$ ipython --no-banner

In [1]: import numpy as np

In [2]: np.set_printoptions(precision=2, suppress=True, linewidth=160, legacy="1.25")

In [3]: M2 = np.array([[1, 1], [1, -1]])

In [4]: rng = np.random.default_rng(82502)

In [5]: arr = np.kron(M2, np.kron(M2, M2))[rng.permutation(8)][:5]

In [6]: print(arr)
[[ 1  1 -1 -1 -1 -1  1  1]
 [ 1 -1  1 -1  1 -1  1 -1]
 [ 1 -1 -1  1 -1  1  1 -1]
 [ 1 -1 -1  1  1 -1 -1  1]
 [ 1  1  1  1 -1 -1 -1 -1]]

In [7]: vec = np.array([-9, -2, -5, 3, 0, -4, 1, -8])

In [8]: print(arr @ vec)
[-12  -2   6  -4  -2]

In [9]: print(np.sign((arr @ vec).round(6)))
[-1 -1  1 -1 -1]

In [10]: print(arr @ np.eye(8)[7])
[ 1. -1. -1.  1. -1.]

In [11]: print((arr @ vec).argmax())
2

In [12]: print(arr * vec)
[[-9 -2  5 -3  0  4  1 -8]
 [-9  2 -5 -3  0  4  1  8]
 [-9  2  5  3  0 -4  1  8]
 [-9  2  5  3  0  4 -1 -8]
 [-9 -2 -5  3  0  4 -1  8]]

In [13]: print(np.linalg.norm(arr @ vec) <= np.linalg.norm(arr, 2) * np.linalg.norm(vec) + 1e-9)
True

In [14]: print(arr @ np.ones(8))
[0. 0. 0. 0. 0.]

In [15]: feats = np.array([[2, 0, 0, 0, 0, 0, 0, 0],
    ...:     [0, 0, 0, 0, 0, 0, 0, 0],
    ...:     [1, 3, 1, 0, 0, 0, 0, 0],
    ...:     [1, 0, 3, 2, 0, 0, 0, 0],
    ...:     [3, 2, 1, 2, 3, 0, 0, 0],
    ...:     [2, 3, 3, 1, 1, 0, 0, 0],
    ...:     [3, 0, 2, 1, 0, 3, 0, 0],
    ...:     [3, 2, 1, 1, 2, 2, 2, 3]])

In [16]: rank = np.linalg.matrix_rank(feats)

In [17]: print(rank)
7

In [18]: N = np.linalg.svd(feats)[2][rank:].T

In [19]: print(np.round(feats @ N, 2) + 0)
[[0.]
 [0.]
 [0.]
 [0.]
 [0.]
 [0.]
 [0.]
 [0.]]

In [20]: print([int(np.linalg.matrix_rank(np.delete(feats, i, axis=0))) for i in range(8)])
[6, 7, 6, 6, 6, 6, 6, 6]

In [21]: print(feats @ feats)
[[ 4  0  0  0  0  0  0  0]
 [ 0  0  0  0  0  0  0  0]
 [ 3  3  1  0  0  0  0  0]
 [ 7  9  9  4  0  0  0  0]
 [18  9 10 10  9  0  0  0]
 [11 11  7  4  3  0  0  0]
 [15 15 14  5  3  0  0  0]
 [33 19 19 13 14 12  6  9]]

In [22]: print([int(np.linalg.matrix_rank(np.linalg.matrix_power(feats, p))) for p in range(1, 9)])
[7, 6, 5, 5, 5, 5, 5, 5]

In [23]: print(np.sort(np.linalg.eigvals(feats)))
[0. 0. 0. 1. 2. 2. 3. 3.]

In [24]: print(np.round(feats @ np.linalg.pinv(feats) @ feats, 2) + 0)
[[2. 0. 0. 0. 0. 0. 0. 0.]
 [0. 0. 0. 0. 0. 0. 0. 0.]
 [1. 3. 1. 0. 0. 0. 0. 0.]
 [1. 0. 3. 2. 0. 0. 0. 0.]
 [3. 2. 1. 2. 3. 0. 0. 0.]
 [2. 3. 3. 1. 1. 0. 0. 0.]
 [3. 0. 2. 1. 0. 3. 0. 0.]
 [3. 2. 1. 1. 2. 2. 2. 3.]]

In [25]: print(np.linalg.lstsq(feats[:-1].T, feats[-1])[2])
6

In [26]: print(np.allclose(feats[:-1].T @ np.linalg.lstsq(feats[:-1].T, feats[-1])[0], feats[-1]))
False

In [27]: print(round(float(np.trace(np.linalg.pinv(feats) @ feats)), 2))
7.0

In [28]: print(np.unique(feats.round(6), axis=0).shape)
(8, 8)

In [29]: print(np.abs(np.diag(np.linalg.qr(feats)[1])) > 1e-9)
[ True  True  True  True  True  True  True False]

In [30]: data = np.load("dump.npy")

In [31]: print(data)
[[ 44  -7   6  -7  -1  12   7  18]
 [ -7  30  -3  21  -7 -13 -12   0]
 [  6  -3  31   2  -2  21  -5   8]
 [ -7  21   2  36 -11   4  -6  16]
 [ -1  -7  -2 -11  22  -6   0  11]
 [ 12 -13  21   4  -6  45  11   7]
 [  7 -12  -5  -6   0  11  22  -5]
 [ 18   0   8  16  11   7  -5  56]]

In [32]: evals, vecs = np.linalg.eigh(data)

In [33]: vec = np.array([0, 5, 5, -3, 1, -3, 0, 3])

In [34]: print((np.sign(vecs[:, -1].round(6)) == np.sign(vecs[0, -1].round(6))).astype(int))
[1 0 1 1 1 1 1 1]

In [35]: print(round(float(vec @ data @ vec / (vec @ vec)), 2), np.round(evals[0], 2), round(evals[-1], 2))
21.49 2.82 84.97

In [36]: print(np.round(vecs * np.abs(evals) @ vecs.T, 2) + 0)
[[ 44.  -7.   6.  -7.  -1.  12.   7.  18.]
 [ -7.  30.  -3.  21.  -7. -13. -12.   0.]
 [  6.  -3.  31.   2.  -2.  21.  -5.   8.]
 [ -7.  21.   2.  36. -11.   4.  -6.  16.]
 [ -1.  -7.  -2. -11.  22.  -6.   0.  11.]
 [ 12. -13.  21.   4.  -6.  45.  11.   7.]
 [  7. -12.  -5.  -6.   0.  11.  22.  -5.]
 [ 18.   0.   8.  16.  11.   7.  -5.  56.]]

In [37]: print(np.linalg.eigvalsh(data[1:, 1:]))
[ 4.95  7.11 10.58 27.55 49.3  68.37 74.14]

In [38]: M2 = data[0, 0] * data[1:] - np.outer(data[1:, 0], data[0])

In [39]: print(M2)
[[   0 1271  -90  875 -315 -488 -479  126]
 [   0  -90 1328  130  -82  852 -262  244]
 [   0  875  130 1535 -491  260 -215  830]
 [   0 -315  -82 -491  967 -252    7  502]
 [   0 -488  852  260 -252 1836  400   92]
 [   0 -479 -262 -215    7  400  919 -346]
 [   0  126  244  830  502   92 -346 2140]]

In [40]: print(np.linalg.matrix_rank(M2), np.linalg.matrix_rank(data))
7 8

In [41]: Uu, sv, Vt = np.linalg.svd(M2, full_matrices=False)

In [42]: print(np.round(Uu.T @ M2 @ Vt.T, 2) + 0)
[[3157.74    0.      0.      0.      0.      0.      0.  ]
 [   0.   2700.38    0.      0.      0.      0.      0.  ]
 [   0.      0.   2053.83    0.      0.      0.      0.  ]
 [   0.      0.      0.   1198.1     0.      0.      0.  ]
 [   0.      0.      0.      0.    448.4     0.      0.  ]
 [   0.      0.      0.      0.      0.    305.12    0.  ]
 [   0.      0.      0.      0.      0.      0.    132.43]]

In [43]: print(sv / sv[0])
[1.   0.86 0.65 0.38 0.14 0.1  0.04]

In [44]: print(np.cumsum(sv ** 2) / np.sum(sv ** 2))
[0.43 0.74 0.92 0.99 1.   1.   1.  ]

In [45]: print(np.round(Uu.T @ Uu, 2) + 0)
[[1. 0. 0. 0. 0. 0. 0.]
 [0. 1. 0. 0. 0. 0. 0.]
 [0. 0. 1. 0. 0. 0. 0.]
 [0. 0. 0. 1. 0. 0. 0.]
 [0. 0. 0. 0. 1. 0. 0.]
 [0. 0. 0. 0. 0. 1. 0.]
 [0. 0. 0. 0. 0. 0. 1.]]

In [46]: print(np.round(np.sqrt((sv ** 2).sum()), 2), round(np.linalg.norm(M2), 2))
4819.62 4819.62

In [47]: A = np.loadtxt("data.csv", delimiter=",")

In [48]: print(A)
[[ 0.  0. 12.  0.  0.  0.  0.]
 [ 5.  0.  0.  4.  0.  1.  5.]
 [27. 21. 34. 20. 13. 22. 16.]
 [ 0.  0.  0.  0.  0.  0.  0.]
 [ 0.  0.  0.  0.  0.  0.  0.]
 [ 0.  0.  0.  0.  0.  0.  0.]
 [ 0.  0.  0.  0.  0.  0.  3.]
 [10.  0.  0.  6.  0. 10. 14.]
 [ 0.  9.  0.  0. 17.  0.  0.]
 [ 0. 11.  0.  0. 15.  0.  0.]
 [ 5.  1. 24.  4.  0.  0.  0.]
 [ 0. 19.  2.  0. 22.  1.  0.]
 [ 2.  0. 17.  2.  0.  0.  0.]
 [ 0.  9.  0.  0. 15.  0.  0.]
 [ 0. 19.  0.  0. 24.  7.  3.]
 [ 0.  0.  0.  0.  0.  0.  0.]
 [ 6.  0.  0.  4.  0.  4.  9.]
 [24. 13. 27. 18.  6. 19. 15.]
 [10.  0. 13. 10.  0.  1.  3.]
 [19. 39. 12.  8. 38. 25. 17.]
 [ 7. 29. 14.  0. 29. 10.  2.]
 [ 0.  0.  0.  0.  0.  0.  0.]
 [14.  0.  0.  8.  0. 16. 19.]
 [ 5.  0.  0.  2.  0.  4.  5.]
 [ 0.  0.  5.  0.  0.  0.  0.]
 [10.  9. 17.  6.  6.  7.  3.]
 [ 0.  3.  2.  0.  6.  0.  0.]
 [10.  0. 15.  8.  0.  4.  3.]
 [24. 19.  1. 14. 17. 28. 26.]
 [17. 25. 24. 10. 21. 16.  9.]
 [30. 21. 13. 20. 16. 31. 28.]
 [16. 31.  5.  6. 31. 22. 16.]
 [10.  9. 17.  6.  6.  7.  3.]]

In [49]: theta = np.radians(180)

In [50]: Rm = np.eye(7)

In [51]: Rm[6, 6] = Rm[5, 5] = np.cos(theta)

In [52]: Rm[6, 5], Rm[5, 6] = -np.sin(theta), np.sin(theta)

In [53]: print(Rm.round(2) + 0)
[[ 1.  0.  0.  0.  0.  0.  0.]
 [ 0.  1.  0.  0.  0.  0.  0.]
 [ 0.  0.  1.  0.  0.  0.  0.]
 [ 0.  0.  0.  1.  0.  0.  0.]
 [ 0.  0.  0.  0.  1.  0.  0.]
 [ 0.  0.  0.  0.  0. -1.  0.]
 [ 0.  0.  0.  0.  0.  0. -1.]]

In [54]: M2 = A @ Rm.T

In [55]: print(np.allclose(np.linalg.norm(A, axis=1), np.linalg.norm(M2, axis=1)))
True

In [56]: print(np.round(np.linalg.det(Rm), 2), np.trace(Rm))
1.0 3.0

In [57]: print(np.linalg.svd(A, compute_uv=False), np.linalg.svd(M2, compute_uv=False))
[158.03  67.06  50.59  11.19   9.31   4.25   3.75] [158.03  67.06  50.59  11.19   9.31   4.25   3.75]

In [58]: print(np.allclose(A @ A.T, M2 @ M2.T))
True

In [59]: F = np.load("mat.npy")

In [60]: print(F)
[[-2 -2  1 -2]
 [ 0  0 -3  2]
 [ 0  0  0  0]
 [ 0  0  0  2]]

In [61]: rank = np.linalg.matrix_rank(F)

In [62]: print(rank)
3

In [63]: N = np.linalg.svd(F)[2][rank:].T

In [64]: print([int(np.linalg.matrix_rank(F[:, :j + 1])) for j in range(4)])
[1, 1, 2, 3]

In [65]: print(N.shape)
(4, 1)

In [66]: mat = np.load("layer10.npy")

In [67]: print(mat)
[[-1.5  0.   0.4 -0.2  0.7 -0.9  0.2  0.8  0.4  0.4]
 [-0.7  1.3  0.7 -1.4 -1.2  0.5 -1.6 -1.2 -0.3  0.8]
 [ 0.4 -0.8  0.   1.4 -0.5 -0.2 -0.8 -0.1 -0.3 -0.5]
 [-1.2 -0.1  1.8  0.8  0.6  0.2 -0.3 -0.5  1.3  0. ]
 [-0.4  0.   2.1 -1.  -2.  -0.1 -0.2 -0.7 -0.3  0. ]
 [ 0.4  0.1  1.7  0.   0.1  1.4 -1.1  1.   1.  -1.2]
 [-0.6 -0.1  0.5  1.4 -0.9  1.8  0.9 -0.9  0.4 -1.2]
 [ 0.2  0.5  0.1 -0.5 -0.4 -0.4 -1.4 -0.2  0.8 -0.2]
 [-1.9 -0.9  0.1  0.9  0.2 -0.3  1.5  0.7  0.5 -1.7]
 [-3.1  2.9  0.5  0.3  1.3 -0.1 -1.3  1.4  0.7  0.2]
 [-0.2 -1.4  0.8  0.3  0.6 -0.6 -1.4  0.1  0.  -0.3]
 [ 0.6 -0.1 -1.3 -1.   1.7  1.  -0.4  1.6 -1.3  0.8]
 [-1.9  0.1  0.8 -0.2 -1.   1.5  1.6  0.6  0.5  0. ]
 [-0.2  1.   1.8 -0.5  0.2  0.2 -0.7 -2.5 -0.4 -1.5]
 [-0.6  0.1  1.2  0.6  1.5  0.5  0.1 -0.3  1.1  0.2]
 [ 0.7 -2.5  0.7 -2.1 -0.8  0.8  0.7 -0.7 -0.5  1.4]
 [-1.   0.7  0.4 -0.5 -0.5  0.2 -0.6 -1.4 -0.9  1.3]
 [ 1.9 -0.9 -1.   1.   0.4  0.7 -0.5  1.4  1.2  1. ]
 [ 0.  -0.4 -1.5 -0.7  0.5 -0.4 -0.5  1.3 -2.4  1.7]
 [-0.1 -2.8  1.   0.2 -0.7  0.4  1.   1.   0.  -1.4]
 [-1.4  0.6  0.3 -2.8  1.5  2.   0.6  0.5  0.   0.3]
 [-0.8  0.4  0.1 -0.3 -0.5 -0.4 -0.1  0.5 -0.1 -1.2]
 [-0.8  0.1 -1.1  0.2 -0.7 -1.5 -1.1  0.5 -1.  -0.2]
 [-0.1 -0.6  0.3  0.3  0.   1.   2.4 -0.5  1.7  0.2]
 [ 1.   2.6 -1.6  0.1  1.5  1.1 -1.2  0.2 -0.8  0.2]
 [ 0.6 -1.6 -0.1 -0.1 -1.2  1.3  0.1  2.   0.3 -0.6]
 [ 1.   0.7  0.  -1.1 -0.9  1.4  0.4  0.7  2.4 -0.8]
 [-0.8 -0.2  0.5 -0.4 -0.9 -0.5  0.1 -1.   0.6  1.6]
 [ 1.7 -1.8  1.8  1.3  1.9 -0.2 -1.9  2.4  1.4 -0.8]
 [ 1.3  1.1  0.6 -1.   0.4  1.3 -0.7  0.9 -1.4  0.8]
 [ 0.9 -0.5  0.5 -0.6 -0.3 -0.7  0.7 -1.2 -0.5 -0.6]
 [-0.7  0.7 -0.6  0.6  0.6  0.6 -0.9 -0.9  0.8 -1.5]
 [-0.4  0.2  0.2  1.3 -0.7 -0.9  0.2  1.1 -1.  -1.6]
 [ 1.8 -0.2 -0.3  0.8  0.  -0.5  0.   1.2  0.7  0.4]
 [-0.6  0.5 -1.1  1.4  0.   0.7 -0.4 -0.3 -0.7  0.3]
 [-0.4  0.1  0.9 -0.5 -2.8  0.5 -0.3 -0.3  0.4  0.8]
 [ 1.   0.  -1.9 -0.2  1.3  1.9 -0.2 -1.  -1.3 -0.9]
 [ 1.4  1.5  2.   1.8  0.9 -0.1 -0.6  0.   1.2 -0.2]
 [ 1.   5.5 -0.5  2.  -4.   2.5 -5.   4.  -1.   0. ]]

In [68]: cen = mat - mat.mean(axis=0)

In [69]: vecs = np.linalg.svd(cen)[2][:1]

In [70]: M2 = cen - cen @ vecs.T @ vecs

In [71]: print(round(np.linalg.norm(M2) / np.linalg.norm(cen), 2))
0.85

In [72]: print(np.round(np.diag(vecs.T @ vecs), 2) + 0)
[0.02 0.41 0.03 0.03 0.04 0.02 0.3  0.12 0.02 0.  ]
